% ipython --no-banner

In [1]: import numpy as np

In [2]: import numpy.linalg as la

In [3]: np.set_printoptions(suppress=True, linewidth=140)

In [4]: tidy = lambda a: np.round(a, 2) + 0

In [5]: K = np.loadtxt("arr.csv", delimiter=",")

In [6]: K
Out[6]: 
array([[-4.,  1.,  0., -2.,  4.,  0., -2.],
       [ 1., -2.,  1., -2.,  3.,  1., -2.],
       [ 0.,  1.,  4.,  0., -1.,  0.,  2.],
       [-2., -2.,  0.,  0.,  3.,  1.,  1.],
       [ 4.,  3., -1.,  3.,  0., -1.,  1.],
       [ 0.,  1.,  0.,  1., -1.,  0.,  4.],
       [-2., -2.,  2.,  1.,  1.,  4.,  2.]])

In [7]: # symmetric

In [8]: O, r_ = la.qr(K)

In [9]: tidy(abs(r_[0, 0])), tidy(la.norm(K[:, 0]))
Out[9]: (np.float64(6.4), np.float64(6.4))

In [10]: np.allclose(r_.T @ r_, K.T @ K)
Out[10]: True

In [11]: print(np.allclose(K @ K.T, K.T @ K))
True

In [12]: print((K + K.T) / 2)
[[-4.  1.  0. -2.  4.  0. -2.]
 [ 1. -2.  1. -2.  3.  1. -2.]
 [ 0.  1.  4.  0. -1.  0.  2.]
 [-2. -2.  0.  0.  3.  1.  1.]
 [ 4.  3. -1.  3.  0. -1.  1.]
 [ 0.  1.  0.  1. -1.  0.  4.]
 [-2. -2.  2.  1.  1.  4.  2.]]

In [13]: evals, evecs = la.eigh(K)

In [14]: tidy(evecs.T @ K @ evecs)
Out[14]: 
array([[-9.46,  0.  ,  0.  ,  0.  ,  0.  ,  0.  ,  0.  ],
       [ 0.  , -4.43,  0.  ,  0.  ,  0.  ,  0.  ,  0.  ],
       [ 0.  ,  0.  , -2.14,  0.  ,  0.  ,  0.  ,  0.  ],
       [ 0.  ,  0.  ,  0.  ,  1.01,  0.  ,  0.  ,  0.  ],
       [ 0.  ,  0.  ,  0.  ,  0.  ,  3.81,  0.  ,  0.  ],
       [ 0.  ,  0.  ,  0.  ,  0.  ,  0.  ,  4.2 ,  0.  ],
       [ 0.  ,  0.  ,  0.  ,  0.  ,  0.  ,  0.  ,  7.01]])

In [15]: np.unique(evals.round(6) + 0, return_counts=True)[1]
Out[15]: array([1, 1, 1, 1, 1, 1, 1])

In [16]: tidy(evals)
Out[16]: array([-9.46, -4.43, -2.14,  1.01,  3.81,  4.2 ,  7.01])

In [17]: tidy(evecs.T @ evecs)
Out[17]: 
array([[1., 0., 0., 0., 0., 0., 0.],
       [0., 1., 0., 0., 0., 0., 0.],
       [0., 0., 1., 0., 0., 0., 0.],
       [0., 0., 0., 1., 0., 0., 0.],
       [0., 0., 0., 0., 1., 0., 0.],
       [0., 0., 0., 0., 0., 1., 0.],
       [0., 0., 0., 0., 0., 0., 1.]])

In [18]: tidy(evals.sum()), np.trace(K)
Out[18]: (np.float64(0.0), np.float64(0.0))

In [19]: tidy(la.eigvalsh(K @ K))
Out[19]: array([ 1.01,  4.58, 14.51, 17.62, 19.59, 49.18, 89.5 ])

In [20]: tidy(evecs @ np.diag(evals) @ evecs.T)
Out[20]: 
array([[-4.,  1.,  0., -2.,  4.,  0., -2.],
       [ 1., -2.,  1., -2.,  3.,  1., -2.],
       [ 0.,  1.,  4.,  0., -1.,  0.,  2.],
       [-2., -2.,  0.,  0.,  3.,  1.,  1.],
       [ 4.,  3., -1.,  3.,  0., -1.,  1.],
       [ 0.,  1.,  0.,  1., -1.,  0.,  4.],
       [-2., -2.,  2.,  1.,  1.,  4.,  2.]])
